% python3 -q
>>> import numpy as np
>>> from numpy import linalg as LA
>>> np.set_printoptions(precision=1, suppress=True, linewidth=140, legacy="1.25")
>>> mat = np.loadtxt("sample6.csv", delimiter=",")
>>> print(mat.round(1) + 0)
[[1.  0.1]
 [0.1 0. ]]
>>> W1 = np.array([[1, 1, 0, 1, 2, 1], [1, 0, 2, 1, 0, 0]])
>>> beta = np.array([1, -2, 0, 1, 2, 3])
>>> H = np.maximum(mat @ W1 + beta, 0)
>>> print(H.round(1) + 0)
[[2.1 0.  0.2 2.1 4.  4. ]
 [1.1 0.  0.  1.1 2.2 3.1]]
>>> print((H > 0).mean(axis=0))
[1. 0. 1. 1. 1. 1.]
>>> print((H > 0).astype(int))
[[1 0 1 1 1 1]
 [1 0 1 1 1 1]]
>>> print(LA.matrix_rank(H))
2
>>> W2 = np.array([[0, -2, 1],
...     [-3, 2, -1],
...     [0, 3, -3],
...     [-2, 2, -1],
...     [-1, 2, -3],
...     [-2, -1, 1]])
>>> print(W1 @ W2)
[[-9  5 -6]
 [-2  6 -6]]
>>> vec = np.array([4, 6, 9, 1, 1, 9])
>>> h1 = np.maximum(H @ vec, 0)
>>> print(np.flatnonzero(h1 > 1e-9))
[0 1]
>>> print(np.maximum(H @ vec, 0) - np.maximum(-H @ vec, 0))
[52.3 36. ]
>>> print(h1)
[52.3 36. ]
>>> print(np.tanh(H @ vec))
[1. 1.]
>>> r = LA.matrix_rank(mat)
>>> print(r)
1
>>> null = LA.svd(mat)[2][r:].T
>>> print(null.shape)
(2, 1)
>>> print(null[:, 0] / null[np.abs(null[:, 0]).round(6).argmax(), 0])
[-0.1  1. ]
>>> print([int(LA.matrix_rank(mat[:i])) for i in range(1, len(mat) + 1)])
[1, 1]
>>> print(np.allclose(mat @ null, 0))
True
>>> print(np.round(null @ null.T, 1) + 0)
[[ 0.  -0.1]
 [-0.1  1. ]]
>>> print(LA.matrix_rank(mat, rtol=0.1))
1
>>> print(np.argsort(-LA.norm(mat, axis=0).round(6), kind="stable")[:3])
[0 1]
>>> ev, vecs = LA.eigh(mat)
>>> print((ev > 1e-8).sum(), (ev < -1e-8).sum())
1 0
>>> print(np.round(vecs @ np.diag(ev) @ vecs.T, 1) + 0)
[[1.  0.1]
 [0.1 0. ]]
>>> print(LA.eigvalsh(mat + 4 * np.eye(2)))
[4. 5.]
>>> print(ev.sum(), np.trace(mat))
1.0 1.0
>>> print(np.round(LA.svd(mat, compute_uv=False), 1) + 0)
[1. 0.]
>>> print(np.round(vecs.T @ vecs, 1) + 0)
[[1. 0.]
 [0. 1.]]
>>> print(np.round(vecs.T @ mat @ vecs, 1) + 0)
[[0. 0.]
 [0. 1.]]
>>> X = np.load("block6.npy")
>>> print(X)
[[ 1  0  2  0 -1]
 [ 0  0  0  0  0]
 [ 1  0  1  0  0]
 [ 0  0  0  1  0]
 [-2  0  1  0 -2]]
>>> th = np.radians(120)
>>> Rm = np.eye(5)
>>> Rm[1, 1] = Rm[4, 4] = np.cos(th)
>>> Rm[1, 4], Rm[4, 1] = -np.sin(th), np.sin(th)
>>> print(Rm)
[[ 1.   0.   0.   0.   0. ]
 [ 0.  -0.5  0.   0.  -0.9]
 [ 0.   0.   1.   0.   0. ]
 [ 0.   0.   0.   1.   0. ]
 [ 0.   0.9  0.   0.  -0.5]]
>>> A2 = X @ Rm.T
>>> print(A2)
[[ 1.   0.9  2.   0.   0.5]
 [ 0.   0.   0.   0.   0. ]
 [ 1.   0.   1.   0.   0. ]
 [ 0.   0.   0.   1.   0. ]
 [-2.   1.7  1.   0.   1. ]]
>>> print(np.allclose(X @ X.T, A2 @ A2.T))
True
>>> print(np.round(LA.svd(X, compute_uv=False), 1) + 0, np.round(LA.svd(A2, compute_uv=False), 1) + 0)
[3.2 2.6 1.  0.1 0. ] [3.2 2.6 1.  0.1 0. ]
>>> print(np.abs(A2 - X).max(axis=0))
[0.  1.7 0.  0.  3. ]
